$ python -q
>>> import numpy as np
>>> from numpy import linalg as LA
>>> np.set_printoptions(precision=2, suppress=True, linewidth=100, legacy="1.25")
>>> m1 = np.loadtxt("out7.csv", delimiter=",")
>>> print(m1)
[[1.   0.5  0.25 0.12]
 [0.5  1.   0.5  0.25]
 [0.25 0.5  1.   0.5 ]
 [0.12 0.25 0.5  1.  ]]
>>> low = LA.cholesky(m1)
>>> print(low @ low.T)
[[1.   0.5  0.25 0.12]
 [0.5  1.   0.5  0.25]
 [0.25 0.5  1.   0.5 ]
 [0.12 0.25 0.5  1.  ]]
>>> print(low)
[[1.   0.   0.   0.  ]
 [0.5  0.87 0.   0.  ]
 [0.25 0.43 0.87 0.  ]
 [0.12 0.22 0.43 0.87]]
>>> print(m1 / np.sqrt(np.outer(np.diag(m1), np.diag(m1))))
[[1.   0.5  0.25 0.12]
 [0.5  1.   0.5  0.25]
 [0.25 0.5  1.   0.5 ]
 [0.12 0.25 0.5  1.  ]]
>>> print(LA.eigvalsh(m1).min() > 0)
True
>>> Q = m1.astype(float).copy()
>>> for j in range(4):
...     Q[:, j] -= Q[:, :j] @ (Q[:, :j].T @ Q[:, j])
...     Q[:, j] /= LA.norm(Q[:, j])
... 
>>> print(Q.round(2) + 0)
[[ 0.87 -0.5   0.    0.01]
 [ 0.43  0.76 -0.49  0.  ]
 [ 0.22  0.38  0.78 -0.45]
 [ 0.1   0.19  0.39  0.89]]
>>> print(np.round(Q.T @ m1, 2) + 0)
[[1.15 1.   0.7  0.43]
 [0.   0.75 0.73 0.51]
 [0.   0.   0.73 0.66]
 [0.   0.   0.   0.67]]
>>> print(m1.sum(axis=1))
[1.87 2.25 2.25 1.87]
>>> print(np.abs(m1).max())
1.0
>>> print(m1.mean(axis=0))
[0.47 0.56 0.56 0.47]
>>> print(m1 - m1[0])
[[ 0.    0.    0.    0.  ]
 [-0.5   0.5   0.25  0.13]
 [-0.75  0.    0.75  0.38]
 [-0.88 -0.25  0.25  0.88]]
>>> print(LA.svd(m1, compute_uv=False))
[2.08 1.   0.54 0.38]
>>> J = np.load("a.npy")
>>> print(J)
[[-3.  5.  3.  0.]
 [ 3. -5. -5.  0.]
 [ 0.  5. -2.  0.]
 [ 0.  0.  0. -2.]]
>>> hat = np.triu(np.array([[2, 3, -3, 1], [-2, -1, 0, -2], [0, 2, -3, -3], [3, 3, -3, -1]]), 1) + np.eye(4)
>>> A2 = hat @ J @ LA.inv(hat)
>>> print(round(float(LA.det(A2)), 2))
60.0
>>> print(hat @ J - J @ hat)
[[  9. -21. -18.  20.]
 [  0.  -9.   9. -24.]
 [  0.   0.   0.  10.]
 [  0.   0.   0.   0.]]
>>> rng = np.random.default_rng(788152)
>>> lab = rng.permutation(4)
>>> print(lab)
[3 0 2 1]
>>> A2 = J[lab][:, lab]
>>> print(np.trace(A2))
-12.0
>>> print(A2)
[[-2.  0.  0.  0.]
 [ 0. -3.  3.  5.]
 [ 0.  0. -2.  5.]
 [ 0.  3. -5. -5.]]
>>> print(round(LA.det(A2), 2), round(float(LA.det(J[lab])), 2))
60.0 60.0
>>> print(np.diag(A2))
[-2. -3. -2. -5.]
>>> print(np.sort(np.abs(LA.eigvals(A2))))
[0.92 2.   5.71 5.71]
